% ipython --no-banner

In [1]: import numpy as np

In [2]: from numpy import linalg as LA

In [3]: np.set_printoptions(precision=3, suppress=True, linewidth=160, floatmode="fixed")

In [4]: rnd = lambda a: np.round(a, 3) + 0

In [5]: A = np.array([[1.0, 2.0, -2.0, -1.0, 0.0, 0.0, 0.0, 0.0],
   ...:     [0.0, -1.0, 1.0, 0.0, 0.0, 0.0, 0.0, 0.0],
   ...:     [-1.0, 3.0, 2.0, 3.0, 0.0, 0.0, 0.0, 0.0],
   ...:     [1.0, -3.0, 0.0, -3.0, 0.0, 0.0, 0.0, 0.0],
   ...:     [0.0, 0.0, 0.0, 0.0, -2.0, -3.0, 1.0, -1.0],
   ...:     [0.0, 0.0, 0.0, 0.0, 3.0, -2.0, 0.0, -3.0],
   ...:     [0.0, 0.0, 0.0, 0.0, -3.0, 3.0, 0.0, 0.0],
   ...:     [0.0, 0.0, 0.0, 0.0, -1.0, -1.0, -2.0, 3.0]])

In [6]: # 2 blocks once reordered

In [7]: rng = np.random.default_rng(883)

In [8]: labels = rng.permutation(8)

In [9]: labels
Out[9]: array([4, 3, 1, 5, 7, 6, 2, 0])

In [10]: Y = A[labels][:, labels]

In [11]: print(np.trace(Y))
-2.0

In [12]: print(Y)
[[-2.000  0.000  0.000 -3.000 -1.000  1.000  0.000  0.000]
 [ 0.000 -3.000 -3.000  0.000  0.000  0.000  0.000  1.000]
 [ 0.000  0.000 -1.000  0.000  0.000  0.000  1.000  0.000]
 [ 3.000  0.000  0.000 -2.000 -3.000  0.000  0.000  0.000]
 [-1.000  0.000  0.000 -1.000  3.000 -2.000  0.000  0.000]
 [-3.000  0.000  0.000  3.000  0.000  0.000  0.000  0.000]
 [ 0.000  3.000  3.000  0.000  0.000  0.000  2.000 -1.000]
 [ 0.000 -1.000  2.000  0.000  0.000  0.000 -2.000  1.000]]

In [13]: np.allclose(Y, A)
Out[13]: False

In [14]: A @ A
Out[14]: 
array([[ 2.000, -3.000, -4.000, -4.000,  0.000,  0.000,  0.000,  0.000],
       [-1.000,  4.000,  1.000,  3.000,  0.000,  0.000,  0.000,  0.000],
       [ 0.000, -8.000,  9.000, -2.000,  0.000,  0.000,  0.000,  0.000],
       [-2.000, 14.000, -5.000,  8.000,  0.000,  0.000,  0.000,  0.000],
       [ 0.000,  0.000,  0.000,  0.000, -7.000, 16.000,  0.000,  8.000],
       [ 0.000,  0.000,  0.000,  0.000, -9.000, -2.000,  9.000, -6.000],
       [ 0.000,  0.000,  0.000,  0.000, 15.000,  3.000, -3.000, -6.000],
       [ 0.000,  0.000,  0.000,  0.000,  2.000, -4.000, -7.000, 13.000]])

In [15]: print(rnd(np.abs(LA.eigvals(A)).max()))
4.174

In [16]: rnd(np.sort(np.abs(LA.eigvals(A))))
Out[16]: array([0.554, 0.691, 1.580, 2.715, 3.853, 3.990, 3.990, 4.174])

In [17]: A @ A
Out[17]: 
array([[ 2.000, -3.000, -4.000, -4.000,  0.000,  0.000,  0.000,  0.000],
       [-1.000,  4.000,  1.000,  3.000,  0.000,  0.000,  0.000,  0.000],
       [ 0.000, -8.000,  9.000, -2.000,  0.000,  0.000,  0.000,  0.000],
       [-2.000, 14.000, -5.000,  8.000,  0.000,  0.000,  0.000,  0.000],
       [ 0.000,  0.000,  0.000,  0.000, -7.000, 16.000,  0.000,  8.000],
       [ 0.000,  0.000,  0.000,  0.000, -9.000, -2.000,  9.000, -6.000],
       [ 0.000,  0.000,  0.000,  0.000, 15.000,  3.000, -3.000, -6.000],
       [ 0.000,  0.000,  0.000,  0.000,  2.000, -4.000, -7.000, 13.000]])

In [18]: (LA.matrix_power((A != 0) + (A.T != 0) + np.eye(8), 8) > 0).astype(int)
Out[18]: 
array([[1, 1, 1, 1, 0, 0, 0, 0],
       [1, 1, 1, 1, 0, 0, 0, 0],
       [1, 1, 1, 1, 0, 0, 0, 0],
       [1, 1, 1, 1, 0, 0, 0, 0],
       [0, 0, 0, 0, 1, 1, 1, 1],
       [0, 0, 0, 0, 1, 1, 1, 1],
       [0, 0, 0, 0, 1, 1, 1, 1],
       [0, 0, 0, 0, 1, 1, 1, 1]])

In [19]: K = np.loadtxt("data.csv", delimiter=",")

In [20]: K
Out[20]: 
array([[ 3.000,  2.000,  3.000, -1.000, -3.000, -1.000,  1.000],
       [-1.000, -1.000, -2.000, -3.000,  0.000, -1.000,  2.000],
       [-3.000, -1.000,  3.000,  0.000, -2.000,  1.000, -2.000],
       [ 3.000,  2.000,  3.000, -3.000, -2.000, -3.000, -3.000],
       [-3.000, -3.000, -1.000, -3.000,  0.000,  0.000,  1.000],
       [ 1.000,  1.000,  1.000,  2.000,  1.000,  1.000, -3.000],
       [ 2.000, -3.000, -2.000, -3.000,  0.000, -2.000, -1.000]])

In [21]: Y = K / np.sqrt((K ** 2).mean(axis=1, keepdims=True))

In [22]: rnd(LA.norm(Y, axis=1))
Out[22]: array([2.646, 2.646, 2.646, 2.646, 2.646, 2.646, 2.646])

In [23]: rnd(Y[4])
Out[23]: array([-1.474, -1.474, -0.491, -1.474,  0.000,  0.000,  0.491])

In [24]: gram = K.T @ K

In [25]: gram
Out[25]: 
array([[ 42.000,  20.000,  11.000,  -4.000,  -8.000, -17.000, -10.000],
       [ 20.000,  29.000,  21.000,  15.000,  -7.000,  -1.000,  -7.000],
       [ 11.000,  21.000,  37.000,   5.000, -20.000,  -2.000, -18.000],
       [ -4.000,  15.000,   5.000,  41.000,  11.000,  21.000,  -4.000],
       [ -8.000,  -7.000, -20.000,  11.000,  18.000,   8.000,   4.000],
       [-17.000,  -1.000,  -2.000,  21.000,   8.000,  17.000,   3.000],
       [-10.000,  -7.000, -18.000,  -4.000,   4.000,   3.000,  29.000]])

In [26]: np.allclose(gram, gram.T)
Out[26]: True

In [27]: LA.matrix_rank(gram)
Out[27]: np.int64(7)

In [28]: rnd(LA.norm(gram, axis=0))
Out[28]: array([52.479, 44.788, 51.807, 50.249, 32.218, 33.121, 36.810])

In [29]: gram[0] @ gram[5]
Out[29]: np.float64(-1223.0)

In [30]: rnd(LA.norm(gram, 2))
Out[30]: np.float64(88.065)

In [31]: print(rnd(LA.norm(gram) ** 2 / LA.norm(gram, 2) ** 2))
1.735

In [32]: E = np.array([[4.0, 0.0, 3.0, 0.0, 0.0, 0.0, 3.0, 0.0],
    ...:     [0.0, 4.0, 0.0, 0.0, 0.0, 0.0, 0.0, 0.0],
    ...:     [3.0, 0.0, 4.0, 0.0, 0.0, 0.0, 3.0, 0.0],
    ...:     [0.0, 0.0, 0.0, 4.0, 3.0, 3.0, 0.0, 3.0],
    ...:     [0.0, 0.0, 0.0, 3.0, 4.0, 3.0, 0.0, 3.0],
    ...:     [0.0, 0.0, 0.0, 3.0, 3.0, 4.0, 0.0, 3.0],
    ...:     [3.0, 0.0, 3.0, 0.0, 0.0, 0.0, 4.0, 0.0],
    ...:     [0.0, 0.0, 0.0, 3.0, 3.0, 3.0, 0.0, 4.0]])

In [33]: # symmetric, so the eigenvalues are real

In [34]: ev, vecs = LA.eigh(E)

In [35]: np.abs(vecs[:, -1]).round(6).argmax()
Out[35]: np.int64(3)

In [36]: rnd(vecs.T @ vecs)
Out[36]: 
array([[1.000, 0.000, 0.000, 0.000, 0.000, 0.000, 0.000, 0.000],
       [0.000, 1.000, 0.000, 0.000, 0.000, 0.000, 0.000, 0.000],
       [0.000, 0.000, 1.000, 0.000, 0.000, 0.000, 0.000, 0.000],
       [0.000, 0.000, 0.000, 1.000, 0.000, 0.000, 0.000, 0.000],
       [0.000, 0.000, 0.000, 0.000, 1.000, 0.000, 0.000, 0.000],
       [0.000, 0.000, 0.000, 0.000, 0.000, 1.000, 0.000, 0.000],
       [0.000, 0.000, 0.000, 0.000, 0.000, 0.000, 1.000, 0.000],
       [0.000, 0.000, 0.000, 0.000, 0.000, 0.000, 0.000, 1.000]])

In [37]: print(rnd(ev))
[ 1.000  1.000  1.000  1.000  1.000  4.000 10.000 13.000]

In [38]: np.unique(ev.round(6) + 0, return_counts=True)[1]
Out[38]: array([5, 1, 1, 1])

In [39]: rnd(LA.eigvalsh(E + -3 * np.eye(8)))
Out[39]: array([-2.000, -2.000, -2.000, -2.000, -2.000,  1.000,  7.000, 10.000])

In [40]: rnd(vecs @ np.diag(ev) @ vecs.T)
Out[40]: 
array([[4.000, 0.000, 3.000, 0.000, 0.000, 0.000, 3.000, 0.000],
       [0.000, 4.000, 0.000, 0.000, 0.000, 0.000, 0.000, 0.000],
       [3.000, 0.000, 4.000, 0.000, 0.000, 0.000, 3.000, 0.000],
       [0.000, 0.000, 0.000, 4.000, 3.000, 3.000, 0.000, 3.000],
       [0.000, 0.000, 0.000, 3.000, 4.000, 3.000, 0.000, 3.000],
       [0.000, 0.000, 0.000, 3.000, 3.000, 4.000, 0.000, 3.000],
       [3.000, 0.000, 3.000, 0.000, 0.000, 0.000, 4.000, 0.000],
       [0.000, 0.000, 0.000, 3.000, 3.000, 3.000, 0.000, 4.000]])

In [41]: rnd(np.abs(vecs[:, -1]))
Out[41]: array([0.000, 0.000, 0.000, 0.500, 0.500, 0.500, 0.000, 0.500])

In [42]: rnd(LA.eigvalsh(E @ E))
Out[42]: array([  1.000,   1.000,   1.000,   1.000,   1.000,  16.000, 100.000, 169.000])
